$ python -q
>>> import numpy as np
>>> from numpy import linalg as LA
>>> np.set_printoptions(precision=2, suppress=True, linewidth=100)
>>> J = np.loadtxt("block18.csv", delimiter=",")
>>> J
array([[  9.63,   7.6 ,  -2.6 ],
       [ 10.84,   8.77,  -2.65],
       [  9.82, -44.21,  14.58],
       [ 11.44, -45.9 ,  14.38],
       [ 11.14, -45.2 ,  12.56],
       [  9.9 , -44.56,  14.95],
       [  9.2 ,   8.89,  -2.2 ],
       [  9.11, -46.3 ,  14.33],
       [ 10.74,   7.11,  -2.  ],
       [  8.43, -46.18,  14.83],
       [ 11.06,   8.35,  -1.19],
       [ 10.38, -46.15,  14.57],
       [ 10.68, -47.28,  14.36],
       [  9.36,   9.69,  -0.42],
       [ 10.06, -46.36,  14.99],
       [ 10.04, -46.88,  15.59],
       [  9.72,   7.13,  -1.29],
       [  9.97, -45.74,  13.58],
       [ 10.16,   7.71,  -0.83],
       [  8.76, -46.83,  13.01],
       [  9.71, -45.61,  14.14],
       [ 10.73, -47.15,  13.02],
       [ 11.65,   7.44,  -2.98],
       [ 10.64, -47.08,  14.48],
       [ 10.42,   8.55,   0.96]])
>>> rng = np.random.default_rng(10452)
>>> labels = rng.permutation(3)
>>> Y = J[:, labels] * rng.choice([-1, 1], 3)
>>> Y
array([[ -9.63,  -2.6 ,   7.6 ],
       [-10.84,  -2.65,   8.77],
       [ -9.82,  14.58, -44.21],
       [-11.44,  14.38, -45.9 ],
       [-11.14,  12.56, -45.2 ],
       [ -9.9 ,  14.95, -44.56],
       [ -9.2 ,  -2.2 ,   8.89],
       [ -9.11,  14.33, -46.3 ],
       [-10.74,  -2.  ,   7.11],
       [ -8.43,  14.83, -46.18],
       [-11.06,  -1.19,   8.35],
       [-10.38,  14.57, -46.15],
       [-10.68,  14.36, -47.28],
       [ -9.36,  -0.42,   9.69],
       [-10.06,  14.99, -46.36],
       [-10.04,  15.59, -46.88],
       [ -9.72,  -1.29,   7.13],
       [ -9.97,  13.58, -45.74],
       [-10.16,  -0.83,   7.71],
       [ -8.76,  13.01, -46.83],
       [ -9.71,  14.14, -45.61],
       [-10.73,  13.02, -47.15],
       [-11.65,  -2.98,   7.44],
       [-10.64,  14.48, -47.08],
       [-10.42,   0.96,   8.55]])
>>> left, _, VT = LA.svd(J.T @ Y)
>>> np.round(LA.lstsq(J, Y)[0], 2) + 0
array([[-1.,  0.,  0.],
       [ 0.,  0.,  1.],
       [ 0.,  1.,  0.]])
>>> labels
array([0, 2, 1])
>>> cen = J - J.mean(axis=0)
>>> left, sigma, VT = LA.svd(cen, full_matrices=False)
>>> np.round(cen.mean(axis=0), 2) + 0
array([0., 0., 0.])
>>> sigma
array([138.36,   5.13,   3.73])
>>> np.round(VT[0] * np.sign(VT[0, np.abs(VT[0]).argmax()]), 2) + 0
array([ 0.  ,  0.96, -0.28])
>>> np.round(sigma ** 2 / (sigma ** 2).sum(), 2) + 0
array([1., 0., 0.])
>>> np.abs(left[:, 0]).argmax()
np.int64(13)
>>> (np.sign(left[:, 0]) == np.sign(left[0, 0])).astype(int)
array([1, 1, 0, 0, 0, 0, 1, 0, 1, 0, 1, 0, 0, 1, 0, 0, 1, 0, 1, 0, 0, 0, 1, 0, 1])
>>> np.abs(VT[0]).argmax()
np.int64(1)
